$ python -q
>>> import numpy as np
>>> np.set_printoptions(precision=1, suppress=True, linewidth=120)
>>> def tidy(a):
...     return np.round(a, 1) + 0
... 
>>> arr = np.tanh(np.array([[0.7, -0.1],
...     [-0.3, 0.7],
...     [-0.9, -0.3],
...     [0.2, -0.1],
...     [0.1, -1.1],
...     [-0.4, 1.7],
...     [0.6, -0.2],
...     [-2.0, -0.2],
...     [-0.2, -0.7],
...     [1.4, 0.4],
...     [-0.4, 1.3],
...     [-0.7, -0.5],
...     [-0.9, -0.1],
...     [-1.1, -0.9],
...     [-1.5, 0.1],
...     [2.0, -0.3],
...     [1.4, 0.9],
...     [1.5, 1.6],
...     [-1.5, 0.3],
...     [0.8, 1.8],
...     [0.7, -1.3],
...     [-0.9, 1.7],
...     [0.4, 0.2],
...     [1.3, 0.3],
...     [0.7, -1.1],
...     [0.3, -0.8],
...     [-0.5, -0.7],
...     [-1.0, -1.2],
...     [-0.4, -0.3]]) @ np.array([[0.1, 1.0, -0.5, 1.2, 0.6, -0.7], [0.9, 0.7, 1.2, 0.0, -0.3, 0.5]]))
>>> tidy(arr)
array([[ 0. ,  0.6, -0.4,  0.7,  0.4, -0.5],
       [ 0.5,  0.2,  0.8, -0.3, -0.4,  0.5],
       [-0.3, -0.8,  0.1, -0.8, -0.4,  0.4],
       [-0.1,  0.1, -0.2,  0.2,  0.1, -0.2],
       [-0.8, -0.6, -0.9,  0.1,  0.4, -0.6],
       [ 0.9,  0.7,  1. , -0.4, -0.6,  0.8],
       [-0.1,  0.4, -0.5,  0.6,  0.4, -0.5],
       [-0.4, -1. ,  0.6, -1. , -0.8,  0.9],
       [-0.6, -0.6, -0.6, -0.2,  0.1, -0.2],
       [ 0.5,  0.9, -0.2,  0.9,  0.6, -0.7],
       [ 0.8,  0.5,  0.9, -0.4, -0.6,  0.7],
       [-0.5, -0.8, -0.2, -0.7, -0.3,  0.2],
       [-0.2, -0.7,  0.3, -0.8, -0.5,  0.5],
       [-0.7, -0.9, -0.5, -0.9, -0.4,  0.3],
       [-0.1, -0.9,  0.7, -0.9, -0.7,  0.8],
       [-0.1,  0.9, -0.9,  1. ,  0.9, -0.9],
       [ 0.7,  1. ,  0.4,  0.9,  0.5, -0.5],
       [ 0.9,  1. ,  0.8,  0.9,  0.4, -0.2],
       [ 0.1, -0.9,  0.8, -0.9, -0.8,  0.8],
       [ 0.9,  1. ,  0.9,  0.7, -0.1,  0.3],
       [-0.8, -0.2, -1. ,  0.7,  0.7, -0.8],
       [ 0.9,  0.3,  1. , -0.8, -0.8,  0.9],
       [ 0.2,  0.5,  0. ,  0.4,  0.2, -0.2],
       [ 0.4,  0.9, -0.3,  0.9,  0.6, -0.6],
       [-0.7, -0.1, -0.9,  0.7,  0.6, -0.8],
       [-0.6, -0.3, -0.8,  0.3,  0.4, -0.5],
       [-0.6, -0.8, -0.5, -0.5, -0.1,  0. ],
       [-0.8, -1. , -0.7, -0.8, -0.2,  0.1],
       [-0.3, -0.5, -0.2, -0.4, -0.1,  0.1]])
>>> M2 = np.c_[arr[:, :5] @ np.array([[-2, 3, 0, 0, 1],
...     [-1, 2, 1, 0, -2],
...     [-3, 0, 3, 2, 0],
...     [2, 2, -2, -1, -1],
...     [3, -3, 3, 0, 3]]), np.array([-1, -2, -1, -2, 2, -1, 1, -1, 0, 1, 0, 1, 0, 0, 1, 0, 0, 1, -1, 0, 1, -1, 2, -1, 1, 1, 0, 0, 2])]
>>> tidy(M2)
array([[ 3.4,  1.2, -0.9, -1.6, -0.6, -1. ],
       [-5.3,  2.4,  2. ,  1.9, -0.6, -2. ],
       [-1.6, -3. , -0.2,  1. ,  0.8, -1. ],
       [ 1.6,  0.1, -0.5, -0.7, -0.1, -2. ],
       [ 6.1, -4.3, -2.3, -1.9,  1.4,  2. ],
       [-8.2,  5. ,  2.6,  2.4, -1.9, -1. ],
       [ 3.7,  0.5, -1.1, -1.6, -0.4,  1. ],
       [-4.6, -2.6,  0.5,  2.3,  0.1, -1. ],
       [ 3.4, -3.7, -1.7, -1. ,  1.1,  0. ],
       [ 2.5,  3.3,  0.3, -1.4, -0.5,  1. ],
       [-7.5,  4.2,  2.5,  2.3, -1.4,  0. ],
       [ 0.3, -3.6, -0.9,  0.2,  1. ,  1. ],
       [-2.8, -2.2,  0.4,  1.4,  0.7,  0. ],
       [ 1. , -4.7, -1.8, -0.1,  0.9,  0. ],
       [-5.2, -1.7,  0.9,  2.3,  0.5,  1. ],
       [ 6.4,  1.1, -1.1, -2.7, -0.4,  0. ],
       [-0.1,  4.5,  1.7, -0.2, -0.6,  0. ],
       [-2.2,  5.4,  2.8,  0.7, -0.8,  1. ],
       [-6. , -1. ,  1.2,  2.6,  0.5, -1. ],
       [-4.4,  6.4,  2.1,  1.1, -1.9,  0. ],
       [ 8.1, -3.5, -2.4, -2.6,  0.9,  1. ],
       [-9. ,  4. ,  2.5,  2.8, -1.2, -1. ],
       [ 0.4,  2. ,  0.3, -0.4, -0.7,  2. ],
       [ 2.8,  3. ,  0. , -1.5, -0.6, -1. ],
       [ 7.6, -2.9, -2.3, -2.5,  0.6,  1. ],
       [ 5.7, -2.8, -2.2, -2. ,  0.8,  1. ],
       [ 2.2, -4.1, -1.5, -0.5,  1.2,  0. ],
       [ 2.4, -5.3, -2.2, -0.6,  1.2,  0. ],
       [ 0.3, -2.4, -0.6,  0.1,  0.8,  2. ]])
>>> np.linalg.matrix_rank(np.c_[arr, M2])
np.int64(7)
>>> np.linalg.matrix_rank(M2)
np.int64(6)
>>> tidy(np.linalg.norm(M2 - arr @ np.linalg.lstsq(arr, M2)[0], axis=0))
array([0. , 0. , 0. , 0. , 0. , 5.1])
